$ python -q
>>> import numpy as np
>>> np.set_printoptions(precision=3, suppress=True, linewidth=140, legacy="1.25")
>>> tidy = lambda a: np.round(a, 3) + 0
>>> J = np.load("w.npy")
>>> print(J)
[[1 0 0 0]
 [0 3 0 0]
 [0 0 0 0]
 [0 0 0 2]]
>>> print(np.flatnonzero(np.linalg.matrix_power((J != 0) + (J.T != 0) + np.eye(4), 4)[3]))
[3]
>>> print((J != 0).astype(int))
[[1 0 0 0]
 [0 1 0 0]
 [0 0 0 0]
 [0 0 0 1]]
>>> print(tidy(np.sort(np.linalg.eigvals(J).real)))
[0. 1. 2. 3.]
>>> X = np.load("a.npy")
>>> print(tidy(X))
[[-0.155 -0.208  0.177  0.215 -0.409 -0.829]
 [-0.697 -0.448 -0.293 -0.125 -0.336  0.314]
 [-0.426  0.452 -0.51   0.412  0.37  -0.218]
 [-0.194 -0.503  0.203 -0.197  0.762 -0.221]
 [-0.465  0.546  0.458 -0.519 -0.034 -0.07 ]
 [-0.232 -0.019  0.61   0.678  0.038  0.336]]
>>> print(np.linalg.matrix_rank(X))
6
>>> print(tidy(X.mean(axis=0)))
[-0.362 -0.03   0.108  0.077  0.065 -0.115]
>>> print(tidy(np.linalg.norm(X)))
2.449
>>> print(tidy(np.abs(X).max()))
0.829
>>> print(X.shape)
(6, 6)
>>> print(tidy(X.sum(axis=0)))
[-2.17  -0.18   0.646  0.464  0.389 -0.689]
>>> np.zeros(6, 6)
Traceback (most recent call last):
  File "<python-input-16>", line 1, in <module>
    np.zeros(6, 6)
    ~~~~~~~~^^^^^^
TypeError: Cannot interpret '6' as a data type
>>> w, V = np.linalg.eigh(J)
>>> vec = np.array([-5, -3, 1, -2])
>>> print(tidy(np.linalg.eigvalsh(J[1:, 1:])))
[0. 2. 3.]
>>> print(vec @ J @ vec)
60
>>> print(np.abs(J).sum(axis=1).max(), np.abs(w).max())
3 3.0
>>> vec = np.array([-2, -1, 0, -3, 2, -3])
>>> print([p for p in range(1, 25) if np.allclose(np.linalg.matrix_power(X, p), np.eye(6))])
[]
>>> print(tidy(np.linalg.norm(vec)), tidy(np.linalg.norm(X @ vec)))
5.196 5.196
>>> print(np.allclose(X @ X.T, X.T @ X))
True
>>> print(tidy(np.sort(np.abs(np.linalg.eigvals(X)))))
[1. 1. 1. 1. 1. 1.]
>>> print(tidy(np.abs(np.linalg.eigvals(X)).max()))
1.0
>>> print(np.allclose(X, X.T))
False
>>> assert X == X.T
Traceback (most recent call last):
  File "<python-input-29>", line 1, in <module>
    assert X == X.T
           ^^^^^^^^
ValueError: The truth value of an array with more than one element is ambiguous. Use a.any() or a.all()
>>> print(tidy(np.linalg.det(X)))
-1.0
>>> vec = np.array([2, -5, 7, 4, 0, -3])
>>> y = X @ vec
>>> b, lr = np.zeros(6), 1 / np.linalg.norm(X, 2) ** 2
>>> for i in range(12):
...     b -= lr * X.T @ (X @ b - y)
...     if i % 2 == 0: print(i, round(np.linalg.norm(X @ b - y), 3))
... 
0 0.0
2 0.0
4 0.0
6 0.0
8 0.0
10 0.0
>>> print(tidy(b))
[ 2. -5.  7.  4.  0. -3.]
>>> A = np.loadtxt("dump.csv", delimiter=",")
>>> print(A)
[[ 1. -3.  3.  0.  2.]
 [-1.  2.  2. -1.  0.]
 [-1. -1. -3.  3.  2.]
 [ 1. -1. -2.  2.  0.]
 [ 0.  0.  0.  0. -1.]]
>>> print(tidy(np.linalg.eigvals(A)))
[ 3.752+0.j    -1.376+2.726j -1.376-2.726j  1.   +0.j    -1.   +0.j   ]
>>> print(np.einsum("ii->", A))
1.0
>>> print(tidy(np.linalg.det(2 * A)), tidy(np.linalg.det(A)))
-1120.0 -35.0
>>> print(tidy(np.linalg.det(A.T)))
-35.0
>>> rng = np.random.default_rng(7378)
>>> z = rng.permutation(5)
>>> print(z)
[0 3 1 2 4]
>>> A2 = A[z][:, z]
>>> print(np.trace(A2))
1.0
>>> print(np.diag(A2))
[ 1.  2.  2. -3. -1.]
>>> hat = np.triu(np.array([[3, 1, 0, 2, 2],
...     [0, 1, 3, 1, 2],
...     [1, 2, 0, 3, 1],
...     [3, 0, 0, 1, 1],
...     [3, 3, 0, 0, 2]]), 1) + np.eye(5)
>>> A2 = hat @ A @ np.linalg.inv(hat)
>>> print(np.linalg.matrix_rank(A2))
5
>>> print(hat @ A - A @ hat)
[[  1.  -1.   7.  -5.  -1.]
 [ -2.  -3. -17.   5.   1.]
 [  3.  -2.  -3.  18.   3.]
 [  0.  -1.   3.   5.  -1.]
 [  0.   0.   0.   0.   0.]]
